$ python3 -q
>>> import numpy as np
>>> from numpy import linalg as LA
>>> np.set_printoptions(precision=1, suppress=True, linewidth=160)
>>> rnd = lambda a: np.round(a, 1) + 0
>>> data = np.loadtxt("layer6.csv", delimiter=",")
>>> data
array([[-12.3, -15.9,  -7.9,  -3.3,  10.2, -17.8],
       [-10.4, -15.9,  -6.6,  -2.4,  12.1, -18.4],
       [ -8.7, -14.1,  -6.5,  -4.1,  10.4, -18.2],
       [ -5.7,   5.1,  11.3,  -5.6,   4.2,   7.9],
       [-10.2, -14.6,  -8.4,  -3.2,  11.1, -19.4],
       [-10.9, -15.3,  -6.2,  -3.9,  11. , -18.9],
       [-10.7, -13.1,  -6. ,  -2.9,  10.3, -18. ],
       [-10.4, -14.6,  -6.8,  -1.4,  12. , -17.1],
       [ -5.4,   5.4,  11.7,  -6.6,   4.1,   8.5],
       [ -5.2,   3.2,  12.7,  -5.8,   3.2,   7.4],
       [ -4. ,   3.4,  10.2,  -6.4,   3.7,   8.3],
       [ -8.3, -14.8,  -7.2,  -2.7,  10.3, -19.5],
       [ -5.8,   5.7,  10.8,  -6.9,   4. ,   7.7],
       [ -6.5,   2.5,  10.6,  -8.1,   4.9,   8.5],
       [ -9.4, -14.8,  -5.1,  -3.1,  12.1, -18.8]])
>>> other = np.c_[data[:, :4] @ np.array([[0, -2, 4, 1], [-9, -5, 6, 4], [9, 6, 0, 6], [-4, -4, 1, 5]]), np.array([1, 0, 1, 2, 0, 0, 0, 0, 1, 2, 1, 2, 3, 3, 2])]
>>> rnd(other)
array([[  85.2,   69.9, -147.9, -139.8,    1. ],
       [  93.3,   70.3, -139.4, -125.6,    0. ],
       [  84.8,   65.3, -123.5, -124.6,    1. ],
       [  78.2,   76.1,    2.2,   54.5,    2. ],
       [  68.6,   55.8, -131.6, -135. ,    0. ],
       [  97.5,   76.7, -139.3, -128.8,    0. ],
       [  75.5,   62.5, -124.3, -113.6,    0. ],
       [  75.8,   58.6, -130.6, -116.6,    0. ],
       [  83.1,   80.4,    4.2,   53.4,    1. ],
       [ 108.7,   93.8,   -7.4,   54.8,    2. ],
       [  86.8,   77.8,   -2. ,   38.8,    1. ],
       [  79.2,   58.2, -124.7, -124.2,    2. ],
       [  73.5,   75.5,    4.1,   47.3,    3. ],
       [ 105.3,   96.5,  -19.1,   26.6,    3. ],
       [  99.7,   74.6, -129.5, -114.7,    2. ]])
>>> rnd(LA.lstsq(data, other[:, 0])[0])
array([ 0., -9.,  9., -4.,  0.,  0.])
>>> LA.matrix_rank(other)
np.int64(5)
>>> m1 = np.load("run6.npy")
>>> m1
array([[ 2,  1,  2,  0, -1, -2,  0],
       [ 2,  0, -2,  1, -2, -2, -1],
       [-2,  1, -1, -2, -2, -1, -1],
       [-1,  1,  0, -2,  1, -2,  1]])
>>> t = np.radians(45)
>>> Rm = np.eye(7)
>>> Rm[5, 5] = Rm[2, 2] = np.cos(t)
>>> Rm[5, 2], Rm[2, 5] = -np.sin(t), np.sin(t)
>>> rnd(Rm)
array([[ 1. ,  0. ,  0. ,  0. ,  0. ,  0. ,  0. ],
       [ 0. ,  1. ,  0. ,  0. ,  0. ,  0. ,  0. ],
       [ 0. ,  0. ,  0.7,  0. ,  0. ,  0.7,  0. ],
       [ 0. ,  0. ,  0. ,  1. ,  0. ,  0. ,  0. ],
       [ 0. ,  0. ,  0. ,  0. ,  1. ,  0. ,  0. ],
       [ 0. ,  0. , -0.7,  0. ,  0. ,  0.7,  0. ],
       [ 0. ,  0. ,  0. ,  0. ,  0. ,  0. ,  1. ]])
>>> other = m1 @ Rm.T
>>> np.allclose(m1 @ m1.T, other @ other.T)
True
>>> rnd(other)
array([[ 2. ,  1. ,  0. ,  0. , -1. , -2.8,  0. ],
       [ 2. ,  0. , -2.8,  1. , -2. ,  0. , -1. ],
       [-2. ,  1. , -1.4, -2. , -2. ,  0. , -1. ],
       [-1. ,  1. , -1.4, -2. ,  1. , -1.4,  1. ]])
>>> other = np.array([[0, 3, -1],
...     [0, -4, -1],
...     [1, -5, 2],
...     [-5, -1, 0],
...     [4, 1, 5],
...     [3, 5, 0],
...     [-5, -5, -1]])
>>> np.vstack([m1, other.T]).shape
(7, 7)
>>> LA.matrix_rank(m1 @ other)
np.int64(3)
>>> other.T @ m1.T
array([[ -8, -16,   3,   3],
       [-19,   8,  -5, -19],
       [ -4, -15, -10,   4]])
